$ ipython --no-banner

In [1]: import numpy as np

In [2]: import numpy.linalg as la

In [3]: np.set_printoptions(precision=2, suppress=True, linewidth=100, legacy="1.25")

In [4]: A = np.load("sample14.npy")

In [5]: A
Out[5]: 
array([[  0.63,   1.33,  14.71,   1.34, -13.6 ,   2.3 ,  -1.22,  -4.87],
       [ -5.89,   2.99,  32.91, -11.96, -17.63,   6.  ,  -0.92,  -1.86],
       [  2.65,   1.89,  32.14,  -7.2 , -12.88,   2.08,  -3.72, -11.77],
       [ -3.28,   4.22,  43.5 ,  -7.74, -28.93,   7.7 ,  -2.6 ,  -7.82],
       [ -4.11,   3.5 ,  46.66,  -9.44, -29.03,   8.15,  -2.49,  -7.84],
       [-12.72,  -1.02,  29.18,  -4.13, -32.61,   3.23,   0.36,  -1.75],
       [-12.88,  -1.93,  22.46,  -5.18, -27.04,   0.95,   0.39,  -0.1 ],
       [  4.75,   7.75,  27.14,  -4.12, -12.42,  10.39,  -1.12,  -2.73],
       [-12.91,  -2.54,  29.16,  -4.98, -32.7 ,   1.52,  -0.34,  -2.61],
       [ -4.41,   2.03,  18.79,   1.12, -22.6 ,   4.54,   0.1 ,  -0.94],
       [ -3.03,   5.37,  26.9 ,  -5.22, -19.09,   9.84,   0.04,   1.41],
       [ -8.94,   5.13,  33.61,  -7.89, -28.26,  11.24,   1.21,   3.96],
       [ -5.63,   4.88,  31.74, -10.67, -19.41,   8.08,  -0.67,   0.31],
       [ -0.97,   1.53,  30.13,   0.11, -24.93,   4.7 ,  -2.72,  -8.43],
       [-12.67,   2.9 ,  33.89,  -2.51, -39.37,   9.68,   1.61,   3.67],
       [ -7.09,   6.32,  41.11,  -6.84, -35.21,  12.08,   0.  ,  -0.24],
       [ -4.34,   5.6 ,  33.69, -12.89, -15.76,   8.85,  -0.47,  -0.54],
       [ -2.76,   3.7 ,  16.02,  -1.52, -13.67,   6.4 ,   1.04,   2.23],
       [-10.88,   5.35,  39.53,  -7.47, -35.17,  11.83,   0.44,   2.89],
       [-12.27,   0.55,  39.35, -11.39, -31.4 ,   4.45,  -0.41,  -3.59],
       [  2.54,   7.41,  36.25,  -5.36, -19.27,  10.54,  -1.69,  -5.51],
       [  2.99,   8.5 ,  37.46,  -6.13, -19.07,  13.28,  -1.74,  -3.11],
       [ -0.03,   4.55,  24.59,  -4.39, -14.99,   7.59,  -0.86,  -2.23],
       [ -4.96,  -0.56,  26.6 ,   0.16, -27.46,   3.14,  -1.89,  -6.05],
       [ -3.91,   5.13,  42.4 ,  -3.05, -35.45,  10.17,  -1.77,  -5.27],
       [-11.58,   0.81,  13.05,  -6.77, -15.66,   3.97,   2.27,   6.76],
       [ -2.17,   0.52,  24.78,   3.65, -26.59,   3.53,  -1.57,  -6.51],
       [ -9.62,   2.37,  22.7 ,  -5.02, -24.36,   6.69,   0.67,   3.63],
       [  1.98,   8.3 ,  44.49,  -4.2 , -29.42,  13.56,  -1.62,  -5.36],
       [ -3.55,   7.84,  48.99,  -7.  , -35.82,  13.5 ,  -1.15,  -4.18],
       [  0.88,   4.09,  15.78,   4.25, -17.72,   7.74,  -0.32,  -0.01],
       [  1.94,   7.17,  33.57,  -2.32, -22.55,  11.54,  -1.43,  -3.74],
       [ -4.19,   4.92,  38.79,  -9.62, -24.23,   8.74,  -1.43,  -4.05],
       [ -2.59,   0.76,  23.76,  -2.3 , -19.18,   2.12,  -1.85,  -6.02],
       [  1.25,   4.81,  23.12,  -3.64, -13.32,   6.26,  -1.4 ,  -2.31],
       [ -0.8 ,   8.35,  32.74,  -2.46, -24.37,  13.01,   0.01,   1.09],
       [ -5.39,  -0.76,  25.01,   0.05, -25.99,   1.45,  -2.41,  -6.32],
       [-11.27,   3.03,  21.07,  -8.71, -20.75,   7.62,   2.4 ,   7.71],
       [ -8.7 ,   3.63,  44.94,  -7.65, -36.73,   9.25,  -0.67,  -3.77],
       [ -1.18,  -1.39,  25.49,  -3.87, -16.63,  -0.82,  -3.47, -10.85],
       [ -6.04,   6.72,  35.58, -11.34, -23.17,  11.66,   0.84,   2.59]])

In [6]: [round(float(x), 2) for x in la.svd(A, compute_uv=False)[:3]]
Out[6]: [269.16, 46.84, 35.48]

In [7]: round(np.log10(la.cond(A)))
Out[7]: 2

In [8]: np.abs(la.svd(A)[2][-1])
Out[8]: array([0.63, 0.48, 0.07, 0.2 , 0.18, 0.25, 0.14, 0.46])

In [9]: O, evecs = la.qr(A[:, :1])[0], la.qr(A[:, 1:])[0]

In [10]: sig = la.svd(O.T @ evecs, compute_uv=False)

In [11]: (sig > 0.9).sum()
Out[11]: 1

In [12]: np.round(la.norm(O @ O.T - evecs @ evecs.T, 2), 2)
Out[12]: 1.0

In [13]: Xs = A - A.mean(axis=0)

In [14]: left, sig, VT = la.svd(Xs, full_matrices=False)

In [15]: np.round(Xs.mean(axis=0), 2) + 0
Out[15]: array([0., 0., 0., 0., 0., 0., 0., 0.])

In [16]: np.searchsorted(np.cumsum(sig ** 2) / (sig ** 2).sum(), 0.9) + 1
Out[16]: 3

In [17]: VT[0] * np.sign(VT[0, np.abs(VT[0]).argmax()])
Out[17]: array([-0.11,  0.1 ,  0.78, -0.17, -0.55,  0.2 , -0.01, -0.05])

In [18]: np.round((sig ** 2).sum() ** 2 / (sig ** 4).sum(), 2)
Out[18]: 2.63

In [19]: np.round(sig ** 2 / (sig ** 2).sum(), 2) + 0
Out[19]: array([0.55, 0.23, 0.13, 0.08, 0.  , 0.  , 0.  , 0.  ])

In [20]: sig
Out[20]: array([71.57, 46.79, 35.37, 27.63,  2.12,  1.83,  1.48,  1.26])

In [21]: W2 = A[[16, 29]].astype(float)

In [22]: for _ in range(4):
    ...:     lab = la.norm(A[:, None] - W2, axis=-1).argmin(axis=1)
    ...:     W2 = np.array([A[lab == j].mean(axis=0) for j in range(2)])
    ...: 

In [23]: lab
Out[23]: 
array([0, 0, 0, 1, 1, 0, 0, 0, 0, 0, 0, 1, 0, 0, 1, 1, 0, 0, 1, 1, 0, 0, 0, 0, 1, 0, 0, 0, 1, 1, 0,
       0, 1, 0, 0, 0, 0, 0, 1, 0, 1])

In [24]: W2
Out[24]: 
array([[ -3.48,   2.9 ,  26.11,  -3.86, -20.44,   5.95,  -0.8 ,  -2.33],
       [ -6.43,   4.96,  40.99,  -7.4 , -31.71,  10.15,  -0.62,  -2.23]])

In [25]: np.abs(W2[1] - W2[0]).argmax()
Out[25]: 2

In [26]: W2[1] - W2[0]
Out[26]: array([ -2.95,   2.06,  14.88,  -3.53, -11.27,   4.21,   0.19,   0.09])
